$ ipython --no-banner

In [1]: import numpy as np

In [2]: np.set_printoptions(suppress=True, linewidth=200)

In [3]: B = np.array([[0, 3], [1, 2]])

In [4]: m1 = np.kron(np.eye(2, dtype=int), B)

In [5]: m1
Out[5]: 
array([[0, 3, 0, 0],
       [1, 2, 0, 0],
       [0, 0, 0, 3],
       [0, 0, 1, 2]])

In [6]: th = np.radians(15)

In [7]: Rm = np.eye(4)

In [8]: Rm[3, 3] = Rm[1, 1] = np.cos(th)

In [9]: Rm[3, 1], Rm[1, 3] = -np.sin(th), np.sin(th)

In [10]: Rm.round(2)
Out[10]: 
array([[ 1.  ,  0.  ,  0.  ,  0.  ],
       [ 0.  ,  0.97,  0.  ,  0.26],
       [ 0.  ,  0.  ,  1.  ,  0.  ],
       [ 0.  , -0.26,  0.  ,  0.97]])

In [11]: B = m1 @ Rm.T

In [12]: np.allclose(m1 @ m1.T, B @ B.T)
Out[12]: True

In [13]: np.round(np.linalg.svd(m1, compute_uv=False), 2), np.round(np.linalg.svd(B, compute_uv=False), 2)
Out[13]: (array([3.65, 3.65, 0.82, 0.82]), array([3.65, 3.65, 0.82, 0.82]))

In [14]: F = np.load("sample13.npy")

In [15]: F
Out[15]: 
array([[2, 2, 0, 1],
       [2, 2, 2, 0],
       [0, 2, 2, 2],
       [1, 0, 2, 2]])

In [16]: x0 = np.array([2, 1, 2, 2])

In [17]: rhs = m1 @ x0

In [18]: rhs
Out[18]: array([3, 4, 6, 6])

In [19]: np.round(np.linalg.solve(m1, rhs + m1[:, 1]), 2)
Out[19]: array([2., 2., 2., 2.])

In [20]: np.round(np.linalg.solve(m1, -1 * rhs), 2)
Out[20]: array([-2., -1., -2., -2.])

In [21]: np.round(np.linalg.solve(m1, m1[:, 3]), 2)
Out[21]: array([0., 0., 0., 1.])

In [22]: ev, vecs = np.linalg.eig(F)

In [23]: np.round(F @ vecs[:, 0] - ev[0] * vecs[:, 0], 2) + 0
Out[23]: array([0., 0., 0., 0.])

In [24]: np.round(np.sort(np.linalg.eigvals(F @ F)), 2)
Out[24]: array([ 2.07,  2.44,  6.56, 30.93])

In [25]: ev.round(2)
Out[25]: array([-1.56,  5.56,  1.44,  2.56])

In [26]: O, Rm = np.linalg.qr(F)

In [27]: np.allclose(Rm.T @ Rm, F.T @ F)
Out[27]: True

In [28]: np.round(O @ Rm, 2) + 0
Out[28]: 
array([[2., 2., 0., 1.],
       [2., 2., 2., 0.],
       [0., 2., 2., 2.],
       [1., 0., 2., 2.]])

In [29]: round(np.trace(O @ O.T), 2)
Out[29]: np.float64(4.0)

In [30]: ev, vecs = np.linalg.eigh(F)

In [31]: np.round(vecs.T @ vecs, 2) + 0
Out[31]: 
array([[1., 0., 0., 0.],
       [0., 1., 0., 0.],
       [0., 0., 1., 0.],
       [0., 0., 0., 1.]])

In [32]: np.round(np.linalg.eigvalsh(F + -3 * np.eye(4)), 2)
Out[32]: array([-4.56, -1.56, -0.44,  2.56])

In [33]: np.round(np.abs(vecs[:, -1]), 2)
Out[33]: array([0.44, 0.56, 0.56, 0.44])

In [34]: np.unique(ev.round(6) + 0, return_counts=True)[1]
Out[34]: array([1, 1, 1, 1])

In [35]: np.abs(vecs[:, -1]).round(6).argmax()
Out[35]: np.int64(1)

In [36]: round(float(ev.sum()), 2), np.trace(F)
Out[36]: (8.0, np.int64(8))

In [37]: (ev > 1e-8).sum(), (ev < -1e-8).sum()
Out[37]: (np.int64(3), np.int64(1))

In [38]: np.round(vecs.T @ F @ vecs, 2) + 0
Out[38]: 
array([[-1.56,  0.  ,  0.  ,  0.  ],
       [ 0.  ,  1.44,  0.  ,  0.  ],
       [ 0.  ,  0.  ,  2.56,  0.  ],
       [ 0.  ,  0.  ,  0.  ,  5.56]])

In [39]: arr = np.load("w.npy")

In [40]: arr
Out[40]: 
array([[-91.36,  48.98,  28.63,  19.14,  20.17,  79.71],
       [-90.59,  49.58,  29.93,  21.36,  19.66,  81.3 ],
       [-89.03,  48.68,  28.93,  20.69,  19.79,  79.6 ],
       [-91.86,  50.41,  30.12,  20.38,  20.16,  80.71],
       [-90.46,  49.37,  30.02,  19.38,  19.86,  78.63],
       [-88.8 ,  51.4 ,  30.3 ,  19.66,  18.89,  81.31],
       [-89.25,  50.54,  30.22,  19.12,  20.08,  81.09],
       [-90.25,  49.59,  31.52,  20.63,  21.38,  78.85],
       [-90.29,  50.02,  30.  ,  19.51,  19.84,  81.04],
       [-89.56,  48.35,  29.9 ,  19.86,  19.23,  80.88],
       [-89.11,  51.59,  30.78,  22.1 ,  19.7 ,  78.47],
       [-90.25,  51.34,  29.87,  19.57,  21.17,  80.5 ],
       [-88.  ,  49.5 ,  29.05,  19.53,  20.04,  78.34],
       [-87.72,  48.9 ,  30.24,  17.15,  19.68,  80.86],
       [-90.01,  50.25,  28.57,  21.04,  19.73,  80.23],
       [-90.08,  50.71,  30.23,  19.75,  19.02,  79.44],
       [-90.18,  49.49,  31.69,  19.38,  20.7 ,  80.45],
       [-90.15,  49.9 ,  28.85,  19.45,  20.27,  78.61],
       [-90.06,  49.03,  30.84,  20.85,  19.12,  79.95],
       [-87.92,  50.15,  29.17,  20.35,  18.48,  80.64],
       [-89.69,  49.84,  30.55,  20.57,  18.6 ,  79.43]])

In [41]: x0 = np.array([1, 2, -5, 0, 5, -5])

In [42]: rhs = arr @ x0

In [43]: np.round(np.linalg.lstsq(arr, rhs)[0], 2) + 0
Out[43]: array([ 1.,  2., -5.,  0.,  5., -5.])

In [44]: np.round(np.linalg.solve(arr.T @ arr, arr.T @ rhs), 2) + 0
Out[44]: array([ 1.,  2., -5.,  0.,  5., -5.])

In [45]: rng = np.random.default_rng(365)

In [46]: rhs = rhs + 0.1 * rng.normal(size=21)

In [47]: rhs.round(2)
Out[47]: array([-434.26, -449.27, -435.38, -444.28, -435.74, -449.65, -444.4 , -435.95, -446.24, -450.82, -433.61, -433.62, -425.81, -447.08, -434.96, -441.8 , -448.53, -426.3 , -450.25, -444.24, -446.93])

In [48]: beta, *_ = np.linalg.lstsq(arr, rhs)

In [49]: beta.round()
Out[49]: array([ 1.,  2., -5.,  0.,  5., -5.])

In [50]: [round(float(np.linalg.norm(np.linalg.solve(arr.T @ arr + lam * np.eye(6), arr.T @ rhs))), 2) for lam in (0, 1, 10, 100)]
Out[50]: [8.94, 8.36, 5.82, 3.43]

In [51]: beta.round(2)
Out[51]: array([ 0.98,  2.02, -4.99,  0.01,  4.97, -5.03])

In [52]: np.round(arr.T @ (rhs - arr @ beta), 2) + 0
Out[52]: array([0., 0., 0., 0., 0., 0.])

In [53]: Xs = (arr - arr.mean(axis=0)) / arr.std(axis=0)

In [54]: np.argwhere(np.abs(Xs) > 2)
Out[54]: 
array([[ 3,  0],
       [ 7,  4],
       [10,  3],
       [13,  3],
       [16,  2]])

In [55]: np.round(Xs.std(axis=0), 2)
Out[55]: array([1., 1., 1., 1., 1., 1.])

In [56]: beta = np.linalg.lstsq(np.delete(Xs, 3, axis=1), Xs[:, 3])[0]

In [57]: round(1 - np.var(Xs[:, 3] - np.delete(Xs, 3, axis=1) @ beta), 2)
Out[57]: np.float64(0.27)

In [58]: beta.round(2)
Out[58]: array([-0.35,  0.26,  0.08, -0.36, -0.3 ])

In [59]: np.abs(beta).argmax()
Out[59]: np.int64(3)
